% python3 -q
>>> import numpy as np
>>> import numpy.linalg as la
>>> np.set_printoptions(precision=2, suppress=True, linewidth=120)
>>> m1 = np.load("run1.npy")
>>> m1
array([[  2,   1,  -8,  -9],
       [  8,  -6,   7,  -3],
       [  2,   3,  -8,  -5],
       [  0,   3,  -3,  -2],
       [ 18, -11,   6, -15]])
>>> A2 = np.c_[m1[:, :3] @ np.array([[0, -6, 8], [4, 4, -9], [-3, 9, -5]]), np.array([2, -1, 1, -1, -2])]
>>> A2
array([[ 28, -80,  47,   2],
       [-45,  -9,  83,  -1],
       [ 36, -72,  29,   1],
       [ 21, -15, -12,  -1],
       [-62, -98, 213,  -2]])
>>> np.round(la.norm(A2 - m1 @ la.lstsq(m1, A2)[0], axis=0), 2) + 0
array([0.  , 0.  , 0.  , 0.82])
>>> np.round(la.lstsq(m1, A2[:, 0])[0], 2) + 0
array([ 0.,  4., -3.,  0.])
>>> la.norm(la.qr(m1)[0].T @ A2, axis=0) ** 2 / ((A2 ** 2).sum(axis=0) + 1e-12)
array([1.  , 1.  , 1.  , 0.94])
>>> proj = A2 @ la.solve(A2.T @ A2, A2.T)
>>> proj @ A2[:, 3]
array([ 2., -1.,  1., -1., -2.])
>>> np.round(la.eigvalsh(proj), 2) + 0
array([0., 1., 1., 1., 1.])
>>> np.round((np.eye(5) - proj) @ A2, 2) + 0
array([[0., 0., 0., 0.],
       [0., 0., 0., 0.],
       [0., 0., 0., 0.],
       [0., 0., 0., 0.],
       [0., 0., 0., 0.]])
>>> proj
array([[ 0.7 , -0.18,  0.31, -0.28,  0.08],
       [-0.18,  0.89,  0.18, -0.17,  0.05],
       [ 0.31,  0.18,  0.69,  0.28, -0.08],
       [-0.28, -0.17,  0.28,  0.75,  0.07],
       [ 0.08,  0.05, -0.08,  0.07,  0.98]])
>>> A2 = m1 / la.norm(m1, axis=1, keepdims=True)
>>> cov = A2 @ A2.T
>>> (cov - 2 * np.eye(5)).round(6).argmax(axis=1)
array([2, 4, 0, 2, 1])
>>> cov[3]
array([ 0.78, -0.56,  0.91,  1.  , -0.17])
>>> la.norm(A2, axis=1)
array([1., 1., 1., 1., 1.])
>>> x = np.array([4, 0, 3, 8])
>>> rhs = m1 @ x
>>> c, lr = np.zeros(4), 1 / la.norm(m1, 2) ** 2
>>> for i in range(15):
...     c -= lr * m1.T @ (m1 @ c - rhs)
...     if i % 5 == 0: print(i, round(la.norm(m1 @ c - rhs), 2))
... 
0 75.32
5 16.92
10 13.28
>>> np.round(la.cond(m1), 2)
np.float64(22.13)
>>> c
array([-0.42, -1.27,  4.89,  4.34])
>>> A = np.loadtxt("layer14.csv", delimiter=",")
>>> A
array([[1.  , 0.  , 0.  , 0.  , 0.  ],
       [0.  , 0.5 , 0.5 , 0.  , 0.  ],
       [0.  , 0.  , 1.  , 0.  , 0.  ],
       [0.33, 0.  , 0.33, 0.33, 0.  ],
       [0.  , 0.  , 0.33, 0.  , 0.67]])
>>> proj = np.triu(np.array([[1, 0, 3, 0, 0],
...     [-1, 1, -1, 3, 0],
...     [-1, -1, -2, -2, -1],
...     [2, -2, 2, -1, -2],
...     [-1, 1, -1, 1, -3]]), 1) + np.eye(5)
>>> A2 = proj @ A @ la.inv(proj)
>>> proj @ A - A @ proj
array([[ 0.  ,  0.  ,  0.  ,  0.  ,  0.  ],
       [ 1.  ,  0.  ,  0.5 ,  0.5 ,  0.5 ],
       [-0.67,  0.  , -1.  ,  1.33,  0.33],
       [ 0.  ,  0.  , -1.67,  0.67, -0.33],
       [ 0.  ,  0.  ,  0.  ,  0.67,  0.33]])
>>> Q, _ = la.qr(np.array([[0.1, -1.0, 0.5, 1.1],
...     [1.0, -1.5, 1.0, 1.2],
...     [1.3, -0.1, 0.2, 0.8],
...     [0.7, -0.7, 1.1, 0.0]]))
>>> mat = Q[:, :3]
>>> mat
array([[-0.06, -0.63, -0.23],
       [-0.56, -0.54, -0.25],
       [-0.73,  0.54, -0.28],
       [-0.39, -0.14,  0.9 ]])
>>> proj = mat @ la.solve(mat.T @ mat, mat.T)
>>> proj
array([[ 0.45,  0.43, -0.24, -0.1 ],
       [ 0.43,  0.67,  0.18,  0.07],
       [-0.24,  0.18,  0.9 , -0.04],
       [-0.1 ,  0.07, -0.04,  0.98]])
>>> np.round(la.eigvalsh(proj), 2) + 0
array([0., 1., 1., 1.])
>>> proj @ mat[:, 2]
array([-0.23, -0.25, -0.28,  0.9 ])
>>> np.trace(proj)
np.float64(3.0)
>>> U, sigma, Vt = la.svd(proj)
>>> np.argmax(sigma[:-1] / (sigma[1:] + 1e-6)) + 1
np.int64(3)
>>> A2 = U[:, :3] @ np.diag(sigma[:3]) @ Vt[:3]
>>> round(float(la.norm(proj - A2) / la.norm(proj)), 2)
0.0
>>> round(float(np.abs(proj - A2).max()), 2)
0.0
>>> A2 = np.array([[1, 1], [1, -1]])
>>> rng = np.random.default_rng(183884)
>>> W0 = np.kron(A2, np.kron(A2, A2))[rng.permutation(8)][:5]
>>> W0
array([[ 1, -1,  1, -1,  1, -1,  1, -1],
       [ 1, -1, -1,  1, -1,  1,  1, -1],
       [ 1,  1,  1,  1, -1, -1, -1, -1],
       [ 1,  1,  1,  1,  1,  1,  1,  1],
       [ 1,  1, -1, -1,  1,  1, -1, -1]])
>>> la.norm(W0, axis=1)
array([2.83, 2.83, 2.83, 2.83, 2.83])
>>> round(la.norm(W0) ** 2 / la.norm(W0, 2) ** 2, 2)
np.float64(5.0)
>>> la.norm(W0, axis=0)
array([2.24, 2.24, 2.24, 2.24, 2.24, 2.24, 2.24, 2.24])
>>> np.round(la.norm(W0, "nuc"), 2)
np.float64(14.14)
>>> A2 = W0 + rng.integers(-2, 3, (5, 2)) @ rng.integers(-2, 3, (2, 8))
>>> A2
array([[ 3, -3,  3, -2,  2, -1, -1, -1],
       [ 5,  3, -1, -5, -7,  9,  5, -5],
       [-3, -1,  0,  6,  3, -7, -3,  2],
       [ 3, -1,  3,  0,  2,  1, -1,  1],
       [-1,  1, -2,  1,  2, -1, -1,  0]])
>>> la.matrix_rank(A2 - W0, tol=1e-8)
np.int64(2)
